In [1]: import numpy as np

In [2]: np.set_printoptions(precision=1, suppress=True, linewidth=120, floatmode="fixed")

In [3]: def rd(a):
   ...:     return np.round(a, 1) + 0
   ...: 

In [4]: mat = np.load("out3.npy")

In [5]: mat
Out[5]: 
array([[ 4, -2,  2, -2,  2, -4],
       [ 6, -3,  3, -3,  3, -6],
       [ 4, -2,  2, -2,  2, -4],
       [ 6, -3,  3, -3,  3, -6],
       [ 0,  0,  0,  0,  0,  0],
       [-2,  1, -1,  1, -1,  2],
       [ 4, -2,  2, -2,  2, -4],
       [ 0,  0,  0,  0,  0,  0],
       [-4,  2, -2,  2, -2,  4],
       [ 0,  0,  0,  0,  0,  0]])

In [6]: left, sig, Vt = np.linalg.svd(mat)

In [7]: np.argmax(sig[:-1] / (sig[1:] + 1e-6)) + 1
Out[7]: np.int64(1)

In [8]: other = left[:, :1] @ np.diag(sig[:1]) @ Vt[:1]

In [9]: np.linalg.matrix_rank(mat, rtol=0.05)
Out[9]: np.int64(1)

In [10]: rd(other)
Out[10]: 
array([[ 4.0, -2.0,  2.0, -2.0,  2.0, -4.0],
       [ 6.0, -3.0,  3.0, -3.0,  3.0, -6.0],
       [ 4.0, -2.0,  2.0, -2.0,  2.0, -4.0],
       [ 6.0, -3.0,  3.0, -3.0,  3.0, -6.0],
       [ 0.0,  0.0,  0.0,  0.0,  0.0,  0.0],
       [-2.0,  1.0, -1.0,  1.0, -1.0,  2.0],
       [ 4.0, -2.0,  2.0, -2.0,  2.0, -4.0],
       [ 0.0,  0.0,  0.0,  0.0,  0.0,  0.0],
       [-4.0,  2.0, -2.0,  2.0, -2.0,  4.0],
       [ 0.0,  0.0,  0.0,  0.0,  0.0,  0.0]])

In [11]: rd(np.linalg.norm(mat - other, 2)), rd(sig[1])
Out[11]: (np.float64(0.0), np.float64(0.0))

In [12]: rd(np.abs(mat - other).max())
Out[12]: np.float64(0.0)

In [13]: rd(np.linalg.norm(mat - other) / np.linalg.norm(mat))
Out[13]: np.float64(0.0)

In [14]: J = np.loadtxt("mat.csv", delimiter=",")

In [15]: rd(J)
Out[15]: 
array([[0.5, 0.0, 0.0, 0.5, 0.0],
       [0.3, 0.3, 0.0, 0.0, 0.3],
       [0.3, 0.0, 0.3, 0.3, 0.0],
       [0.3, 0.0, 0.3, 0.3, 0.0],
       [0.0, 0.2, 0.2, 0.0, 0.5]])

In [16]: proj = np.triu(np.array([[1, -1, 0, -3, 0],
    ...:     [2, 2, 1, -1, -3],
    ...:     [3, 2, 3, 1, 3],
    ...:     [3, 1, -3, 2, 1],
    ...:     [-1, 0, 0, -1, 2]]), 1) + np.eye(5)

In [17]: other = proj @ J @ np.linalg.inv(proj)

In [18]: rd(np.poly(other))
Out[18]: array([ 1.0, -2.0,  1.2, -0.2,  0.0,  0.0])

In [19]: np.trace(other), rd(np.trace(J))
Out[19]: (np.float64(2.0), np.float64(2.0))

In [20]: rd(other)
Out[20]: 
array([[-0.8, -1.2,  0.2, -4.3,  0.0],
       [ 0.3, -0.1, -0.7,  1.6, -1.0],
       [ 0.7,  1.4,  0.0,  4.1,  1.7],
       [ 0.3,  0.6,  0.0,  1.9,  0.3],
       [ 0.0,  0.2,  0.0,  0.2,  1.0]])
